>>> import numpy as np
>>> np.set_printoptions(precision=4, suppress=True, linewidth=120)
>>> tidy = lambda a: np.round(a, 4) + 0
>>> M = np.load("test11.npy")
>>> M
array([[-1,  0, -1,  0, -1,  0],
       [ 1, -2,  1, -2,  1, -2],
       [ 0,  2,  0,  2,  0,  2],
       [-1,  0, -1,  0, -1,  0],
       [ 1, -2,  1, -2,  1, -2],
       [ 0,  2,  0,  2,  0,  2]])
>>> # rows 0 and 3 are equal
>>> W1 = np.array([[4, -4, -1, 5, 3, 0],
...     [-4, 4, 1, -3, -1, 0],
...     [2, -4, 1, 5, -3, 4],
...     [2, -1, 2, 1, 0, 2],
...     [-5, 3, 0, 5, 3, 2],
...     [1, 2, 2, -3, 0, 3]])
>>> beta = np.array([8, -5, -1, 2, 9, -8])
>>> H = np.maximum(M @ W1 + beta, 0)
>>> H
array([[ 7,  0,  0,  0,  6,  0],
       [11,  0,  0, 27, 14,  0],
       [ 6,  5,  9,  0,  7,  2],
       [ 7,  0,  0,  0,  6,  0],
       [11,  0,  0, 27, 14,  0],
       [ 6,  5,  9,  0,  7,  2]])
>>> tidy((H > 0).mean(axis=0))
array([1.    , 0.3333, 0.3333, 0.3333, 1.    , 0.3333])
>>> np.linalg.matrix_rank(H)
np.int64(3)
>>> cent = np.array([[-1, -1], [2, 1], [2, -2], [-2, -2], [-1, -1], [-2, 1]])
>>> W1 @ cent
array([[-27, -19],
       [ 21,  13],
       [-23, -11],
       [ -6,  -7],
       [ -6,  -3],
       [  7,   6]])
>>> H @ cent
array([[-13, -13],
       [-79, -79],
       [ 11, -24],
       [-13, -13],
       [-79, -79],
       [ 11, -24]])
>>> x = np.array([0, 0, 0, 3, -2, 3])
>>> h = np.maximum(M @ x, 0)
>>> tidy(np.tanh(M @ x))
array([ 0.964, -1.   ,  1.   ,  0.964, -1.   ,  1.   ])
>>> np.flatnonzero(h > 1e-9)
array([0, 2, 3, 5])
>>> K = 0.5 ** np.abs(np.subtract.outer(np.arange(4), np.arange(4)))
>>> K
array([[1.   , 0.5  , 0.25 , 0.125],
       [0.5  , 1.   , 0.5  , 0.25 ],
       [0.25 , 0.5  , 1.   , 0.5  ],
       [0.125, 0.25 , 0.5  , 1.   ]])
>>> # symmetric
>>> Lm = np.linalg.cholesky(K)
>>> tidy(Lm @ Lm.T)
array([[1.   , 0.5  , 0.25 , 0.125],
       [0.5  , 1.   , 0.5  , 0.25 ],
       [0.25 , 0.5  , 1.   , 0.5  ],
       [0.125, 0.25 , 0.5  , 1.   ]])
>>> tidy(np.prod(np.diag(Lm)) ** 2), tidy(np.linalg.det(K))
(np.float64(0.4219), np.float64(0.4219))
>>> tidy(np.diag(Lm) ** 2)
array([1.  , 0.75, 0.75, 0.75])
>>> K[:, 4]
Traceback (most recent call last):
  File "<python-input-26>", line 1, in <module>
    K[:, 4]
    ~^^^^^^
IndexError: index 4 is out of bounds for axis 1 with size 4
>>> K.shape
(4, 4)
>>> K - K[0]
array([[ 0.   ,  0.   ,  0.   ,  0.   ],
       [-0.5  ,  0.5  ,  0.25 ,  0.125],
       [-0.75 ,  0.   ,  0.75 ,  0.375],
       [-0.875, -0.25 ,  0.25 ,  0.875]])
>>> tidy(np.linalg.svd(K, compute_uv=False))
array([2.0856, 1.    , 0.5394, 0.375 ])
>>> np.zeros(4, 4)
Traceback (most recent call last):
  File "<python-input-30>", line 1, in <module>
    np.zeros(4, 4)
    ~~~~~~~~^^^^^^
TypeError: Cannot interpret '4' as a data type
>>> np.linalg.rank(K)
Traceback (most recent call last):
  File "<python-input-31>", line 1, in <module>
    np.linalg.rank(K)
    ^^^^^^^^^^^^^^
AttributeError: module 'numpy.linalg' has no attribute 'rank'
>>> K.sum(axis=1)
array([1.875, 2.25 , 2.25 , 1.875])
>>> Y = np.linalg.inv(K)
>>> tidy(np.linalg.slogdet(K)[0])
np.float64(1.0)
>>> hat = np.triu(np.array([[-4, 1, 5, -2], [-4, -3, -1, -5], [0, -3, 2, 3], [2, -4, 3, -2]]), 1) + np.eye(4)
>>> Y = hat @ K @ np.linalg.inv(hat)
>>> np.trace(Y), np.trace(K)
(np.float64(4.0), np.float64(4.0))
>>> tidy(np.linalg.det(Y))
np.float64(0.4219)
>>> np.linalg.matrix_rank(Y)
np.int64(4)
>>> Y
array([[ 2.5  ,  1.   , -6.75 , 31.125],
       [-0.375, -0.375, -1.5  , -3.375],
       [ 0.625,  0.625,  0.   ,  7.875],
       [ 0.125,  0.125,  0.   ,  1.875]])
>>> T = np.stack([Y, 5 * Y, Y[::-1]])
>>> tidy(np.einsum("bij,cij->bc", T, T))
array([[ 1101.8438,  5509.2188,    63.5   ],
       [ 5509.2188, 27546.0938,   317.5   ],
       [   63.5   ,   317.5   ,  1101.8438]])
>>> tidy(np.linalg.det(T))
array([  0.4219, 263.6719,   0.4219])
>>> T.sum(axis=0)
array([[ 15.125,   6.125, -40.5  , 188.625],
       [ -1.625,  -1.625,  -9.   , -12.375],
       [  3.375,   3.375,  -1.5  ,  43.875],
       [  3.25 ,   1.75 ,  -6.75 ,  42.375]])
>>> np.linalg.matrix_rank(T.reshape(3, -1))
np.int64(2)
>>> np.linalg.matrix_rank(T)
array([4, 4, 4])
>>> arr = np.array([[0, 1, 1, 0, 0, 0],
...     [1, 0, 1, 0, 0, 0],
...     [1, 1, 0, 0, 0, 0],
...     [0, 0, 0, 0, 1, 0],
...     [0, 0, 0, 1, 0, 0],
...     [0, 0, 0, 0, 0, 0]])
>>> # symmetric, so the eigenvalues are real
>>> Uu, s, vt = np.linalg.svd(arr)
>>> tidy(s)
array([2., 1., 1., 1., 1., 0.])
>>> np.argmax(s[:-1] / (s[1:] + 1e-6)) + 1
np.int64(5)
>>> Y = Uu[:, :5] @ np.diag(s[:5]) @ vt[:5]
>>> tidy(np.abs(arr - Y).max())
np.float64(0.0)
>>> tidy(np.linalg.norm(arr - Y) / np.linalg.norm(arr))
np.float64(0.0)
>>> np.linalg.matrix_rank(Y)
np.int64(5)
>>> tidy(Y)
array([[0., 1., 1., 0., 0., 0.],
       [1., 0., 1., 0., 0., 0.],
       [1., 1., 0., 0., 0., 0.],
       [0., 0., 0., 0., 1., 0.],
       [0., 0., 0., 1., 0., 0.],
       [0., 0., 0., 0., 0., 0.]])
